% ipython --no-banner

In [1]: import numpy as np

In [2]: from numpy import linalg as LA

In [3]: np.set_printoptions(precision=3, suppress=True, linewidth=200, floatmode="fixed")

In [4]: rnd = lambda a: np.round(a, 3) + 0

In [5]: A = np.loadtxt("m.csv", delimiter=",")

In [6]: A
Out[6]: 
array([[0.000, 0.000, 0.000],
       [0.000, 0.000, 1.000],
       [0.000, 1.000, 0.000]])

In [7]: # null space of dimension 1

In [8]: left, sigma, Vt = LA.svd(A)

In [9]: np.argmax(sigma[:-1] / (sigma[1:] + 1e-6)) + 1
Out[9]: np.int64(2)

In [10]: sigma
Out[10]: array([1.000, 1.000, 0.000])

In [11]: B = left[:, :2] @ np.diag(sigma[:2]) @ Vt[:2]

In [12]: LA.matrix_rank(B)
Out[12]: np.int64(2)

In [13]: np.abs(A - B).max()
Out[13]: np.float64(0.0)

In [14]: cent = np.array([[1, -2, 0], [0, 2, 1], [-3, 2, 0]])

In [15]: rng = np.random.default_rng(71383)

In [16]: m1 = (rng.random((25, 3)) < 0.25) @ cent

In [17]: m1
Out[17]: 
array([[ 0,  0,  0],
       [-3,  2,  0],
       [ 0,  2,  1],
       [-3,  2,  0],
       [ 1, -2,  0],
       [ 1, -2,  0],
       [ 0,  0,  0],
       [ 0,  2,  1],
       [ 0,  2,  1],
       [-3,  2,  0],
       [-3,  2,  0],
       [-2,  0,  0],
       [-3,  2,  0],
       [ 0,  0,  0],
       [-3,  2,  0],
       [-2,  2,  1],
       [-2,  0,  0],
       [ 0,  2,  1],
       [-3,  4,  1],
       [ 1,  0,  1],
       [ 1, -2,  0],
       [ 0,  0,  0],
       [ 0,  0,  0],
       [ 0,  0,  0],
       [ 0,  0,  0]])

In [18]: B = np.c_[m1[:, :1] @ np.array([[4]]), np.array([2, 0, -3, 8, -4, -1, 1, 3, -4, -7, -3, 8, 3, -2, -5, 8, 3, -5, 4, -5, 3, -5, 7, 2, 4])]

In [19]: B
Out[19]: 
array([[  0,   2],
       [-12,   0],
       [  0,  -3],
       [-12,   8],
       [  4,  -4],
       [  4,  -1],
       [  0,   1],
       [  0,   3],
       [  0,  -4],
       [-12,  -7],
       [-12,  -3],
       [ -8,   8],
       [-12,   3],
       [  0,  -2],
       [-12,  -5],
       [ -8,   8],
       [ -8,   3],
       [  0,  -5],
       [-12,   4],
       [  4,  -5],
       [  4,   3],
       [  0,  -5],
       [  0,   7],
       [  0,   2],
       [  0,   4]])

In [20]: LA.matrix_rank(B)
Out[20]: np.int64(2)

In [21]: rnd(LA.norm(B - m1 @ LA.lstsq(m1, B)[0], axis=0))
Out[21]: array([ 0.000, 21.703])

In [22]: LA.matrix_rank(np.c_[m1, B])
Out[22]: np.int64(4)

In [23]: data = np.diag(3 * np.array([3, 1])) + np.array([[-5, -4], [-5, 1]])

In [24]: data
Out[24]: 
array([[ 4, -4],
       [-5,  4]])

In [25]: w, evecs = LA.eig(data)

In [26]: rnd(np.prod(w))
Out[26]: np.float64(-4.0)

In [27]: rnd(np.sort(LA.eigvals(LA.inv(data))))
Out[27]: array([-2.118,  0.118])
